$ ipython --no-banner

In [1]: import numpy as np

In [2]: from numpy import linalg as LA

In [3]: np.set_printoptions(suppress=True, linewidth=120)

In [4]: tidy = lambda a: np.round(a, 3) + 0

In [5]: m1 = np.load("out3.npy")

In [6]: m1
Out[6]: 
array([[ 3, -1,  0, -3, -3, -1, -1,  3,  3,  1,  1, -2,  3, -2,  0, -3],
       [ 0, -2,  3,  0,  0,  1, -2,  1, -3, -1,  2,  1,  3, -3,  2,  0],
       [ 0,  0, -1,  3, -2,  3,  3, -1,  2, -1,  2,  2,  2,  3, -2, -3],
       [ 0,  0,  0,  3, -3, -1,  2,  0,  2,  3, -1,  0,  1,  2,  1, -3],
       [ 0,  0,  0,  0, -3, -2, -3, -1,  1,  3, -1, -1, -1, -2,  1,  0],
       [ 0,  0,  0,  0,  0, -1,  0,  2,  0, -1,  0, -2, -1,  3,  1, -3],
       [ 0,  0,  0,  0,  0,  0,  1, -2,  0,  2,  0, -3,  3, -1,  0,  3],
       [ 0,  0,  0,  0,  0,  0,  0,  2,  2, -2, -2, -2,  1,  0, -2, -3],
       [ 0,  0,  0,  0,  0,  0,  0,  0, -2, -1,  3, -2,  2,  3,  0,  1],
       [ 0,  0,  0,  0,  0,  0,  0,  0,  0, -2,  2, -1, -3,  0, -1,  2],
       [ 0,  0,  0,  0,  0,  0,  0,  0,  0,  0,  1, -3,  2,  3, -1,  1],
       [ 0,  0,  0,  0,  0,  0,  0,  0,  0,  0,  0,  3,  2, -1,  0, -1],
       [ 0,  0,  0,  0,  0,  0,  0,  0,  0,  0,  0,  0,  3, -1,  2, -1],
       [ 0,  0,  0,  0,  0,  0,  0,  0,  0,  0,  0,  0,  0,  1, -2,  0],
       [ 0,  0,  0,  0,  0,  0,  0,  0,  0,  0,  0,  0,  0,  0,  3, -3],
       [ 0,  0,  0,  0,  0,  0,  0,  0,  0,  0,  0,  0,  0,  0,  0,  2]])

In [7]: blk = np.stack([m1, 3 * m1, m1[::-1]])

In [8]: tidy(LA.norm(blk, axis=(1, 2)))
Out[8]: array([23.13, 69.39, 23.13])

In [9]: LA.matrix_rank(blk)
Out[9]: array([16, 16, 16])

In [10]: tidy(LA.norm(m1[7] - m1[10]))
Out[10]: np.float64(7.0)

In [11]: tidy(LA.norm(m1, "nuc"))
Out[11]: np.float64(70.122)

In [12]: M2 = np.array([[1, 2, 3, 3, 2, 1, 3, 3, 3],
    ...:     [1, 3, 0, 3, 0, 1, 1, 2, 1],
    ...:     [1, 1, 0, 1, 0, 0, 2, 2, 0],
    ...:     [3, 0, 1, 3, 3, 3, 3, 0, 2],
    ...:     [2, 2, 2, 2, 2, 2, 1, 1, 1],
    ...:     [3, 3, 0, 0, 2, 0, 0, 2, 2],
    ...:     [3, 1, 2, 1, 2, 2, 3, 0, 3],
    ...:     [1, 3, 1, 0, 3, 3, 0, 1, 3],
    ...:     [0, 0, 0, 1, 1, 0, 1, 2, 3]])

In [13]: data = M2 - M2.T

In [14]: data
Out[14]: 
array([[ 0,  1,  2,  0,  0, -2,  0,  2,  3],
       [-1,  0, -1,  3, -2, -2,  0, -1,  1],
       [-2,  1,  0,  0, -2,  0,  0,  1,  0],
       [ 0, -3,  0,  0,  1,  3,  2,  0,  1],
       [ 0,  2,  2, -1,  0,  0, -1, -2,  0],
       [ 2,  2,  0, -3,  0,  0, -2, -1,  2],
       [ 0,  0,  0, -2,  1,  2,  0,  0,  2],
       [-2,  1, -1,  0,  2,  1,  0,  0,  1],
       [-3, -1,  0, -1,  0, -2, -2, -1,  0]])

In [15]: w1 = np.array([[-1, -1, -3],
    ...:     [-3, -2, 3],
    ...:     [-1, 0, 2],
    ...:     [1, -1, -3],
    ...:     [-3, 1, 2],
    ...:     [2, -1, 2],
    ...:     [3, 3, -1],
    ...:     [-3, 1, 0],
    ...:     [3, 0, -1]])

In [16]: c = np.array([2, -2, 3])

In [17]: hid = np.maximum(data @ w1 + c, 0)

In [18]: (hid > 0).astype(int)
Out[18]: 
array([[0, 0, 1],
       [1, 0, 0],
       [1, 0, 1],
       [1, 1, 0],
       [0, 0, 1],
       [0, 0, 1],
       [1, 0, 1],
       [1, 0, 1],
       [0, 0, 1]])

In [19]: tidy((hid > 0).mean(axis=0))
Out[19]: array([0.556, 0.111, 0.778])

In [20]: hid
Out[20]: 
array([[ 0,  0,  3],
       [15,  0,  0],
       [ 4,  0,  8],
       [23,  8,  0],
       [ 0,  0, 17],
       [ 0,  0, 12],
       [ 7,  0, 13],
       [ 1,  0, 15],
       [ 0,  0, 10]])

In [21]: C = np.array([[-1, 1], [0, -2], [2, 1]])

In [22]: (hid @ C).round(6).argmax(axis=1)
Out[22]: array([0, 1, 0, 1, 0, 0, 1, 0, 0])

In [23]: theta = np.radians(36)

In [24]: Rm = np.eye(3)

In [25]: Rm[0, 0] = Rm[1, 1] = np.cos(theta)

In [26]: Rm[0, 1], Rm[1, 0] = -np.sin(theta), np.sin(theta)

In [27]: tidy(Rm)
Out[27]: 
array([[ 0.809, -0.588,  0.   ],
       [ 0.588,  0.809,  0.   ],
       [ 0.   ,  0.   ,  1.   ]])

In [28]: M2 = hid @ Rm.T

In [29]: tidy(np.abs(M2 - hid).max(axis=0))
Out[29]: array([ 9.095, 11.991,  0.   ])

In [30]: np.allclose(hid @ hid.T, M2 @ M2.T)
Out[30]: True

In [31]: tidy(LA.det(Rm)), tidy(np.trace(Rm))
Out[31]: (np.float64(1.0), np.float64(2.618))

In [32]: np.allclose(LA.norm(hid, axis=1), LA.norm(M2, axis=1))
Out[32]: True

In [33]: feats = np.load("run3.npy")

In [34]: feats
Out[34]: 
array([[ 5,  6,  1, -5, 10, -7, -6,  8, -6, 11, -7,  5, -2],
       [ 6,  7,  2, -4, 11, -6, -5,  9, -5, 12, -6,  6, -1],
       [ 5,  6,  1, -5, 10, -7, -6,  8, -6, 11, -7,  5, -2],
       [ 4,  5,  0, -6,  9, -8, -7,  7, -7, 10, -8,  4, -3],
       [ 4,  5,  0, -6,  9, -8, -7,  7, -7, 10, -8,  4, -3],
       [ 4,  5,  0, -6,  9, -8, -7,  7, -7, 10, -8,  4, -3],
       [ 6,  7,  2, -4, 11, -6, -5,  9, -5, 12, -6,  6, -1]])

In [35]: w1 = np.array([[-3, 6, 7, -2, 1, 7],
    ...:     [0, -6, 9, -5, 5, 7],
    ...:     [0, 7, -8, -3, -3, -2],
    ...:     [9, -7, -8, 6, -6, 2],
    ...:     [-5, 0, -9, -8, 6, -5],
    ...:     [-6, -3, 2, 5, 5, 4],
    ...:     [4, -6, -5, -3, 2, -7],
    ...:     [1, -8, -3, 2, -9, -2],
    ...:     [-3, 6, -8, 4, -5, -4],
    ...:     [4, -6, 0, -8, -3, -2],
    ...:     [-8, 2, -8, -2, -9, 8],
    ...:     [8, 6, 1, 7, -9, -5],
    ...:     [3, -4, 5, -5, -8, 0]])

In [36]: c = np.array([0, 3, -1, 1, 2, 4])

In [37]: hid = np.maximum(feats @ w1 + c, 0)

In [38]: hid
Out[38]: 
array([[ 68,   0, 121,   0,  36,   0],
       [ 72,   0,  96,   0,   3,   0],
       [ 68,   0, 121,   0,  36,   0],
       [ 64,   0, 146,   0,  69,   0],
       [ 64,   0, 146,   0,  69,   0],
       [ 64,   0, 146,   0,  69,   0],
       [ 72,   0,  96,   0,   3,   0]])

In [39]: (hid > 0).mean(axis=0)
Out[39]: array([1., 0., 1., 0., 1., 0.])

In [40]: C = np.array([[2, 3], [5, 4], [2, 5], [5, 1], [5, 4], [0, 3]])

In [41]: w1 @ C
Out[41]: 
array([[ 33,  73],
       [-12,  57],
       [-11, -33],
       [-33, -53],
       [-38, -59],
       [ 27,  17],
       [-37, -53],
       [-79, -84],
       [  3, -53],
       [-77, -38],
       [-77, -70],
       [ 38,   9],
       [-69, -19]])

In [42]: (hid @ C).round(6).argmax(axis=1)
Out[42]: array([1, 1, 1, 1, 1, 1, 1])

In [43]: def softmax(z):
    ...:     e = np.exp(z - z.max(axis=-1, keepdims=True))
    ...:     return e / e.sum(axis=-1, keepdims=True)
    ...: 

In [44]: softmax(hid).sum(axis=1)
Out[44]: array([1., 1., 1., 1., 1., 1., 1.])

In [45]: softmax(10 * hid[4])
Out[45]: array([0., 0., 1., 0., 0., 0.])

In [46]: S = hid @ hid.T / np.sqrt(6)

In [47]: softmax(S)[4] @ hid
Out[47]: array([ 64.,   0., 146.,   0.,  69.,   0.])

In [48]: M2 = feats / LA.norm(feats, axis=1, keepdims=True)

In [49]: C2 = M2 @ M2.T

In [50]: tidy(LA.norm(M2, axis=1))
Out[50]: array([1., 1., 1., 1., 1., 1., 1.])

In [51]: tidy(C2)
Out[51]: 
array([[1.   , 0.99 , 1.   , 0.989, 0.989, 0.989, 0.99 ],
       [0.99 , 1.   , 0.99 , 0.956, 0.956, 0.956, 1.   ],
       [1.   , 0.99 , 1.   , 0.989, 0.989, 0.989, 0.99 ],
       [0.989, 0.956, 0.989, 1.   , 1.   , 1.   , 0.956],
       [0.989, 0.956, 0.989, 1.   , 1.   , 1.   , 0.956],
       [0.989, 0.956, 0.989, 1.   , 1.   , 1.   , 0.956],
       [0.99 , 1.   , 0.99 , 0.956, 0.956, 0.956, 1.   ]])

In [52]: np.degrees(np.arccos(np.clip(C2[3, 4], -1, 1)))
Out[52]: np.float64(0.0)

In [53]: np.argwhere(np.triu(np.abs(C2) > 0.95, 1))
Out[53]: 
array([[0, 1],
       [0, 2],
       [0, 3],
       [0, 4],
       [0, 5],
       [0, 6],
       [1, 2],
       [1, 3],
       [1, 4],
       [1, 5],
       [1, 6],
       [2, 3],
       [2, 4],
       [2, 5],
       [2, 6],
       [3, 4],
       [3, 5],
       [3, 6],
       [4, 5],
       [4, 6],
       [5, 6]])
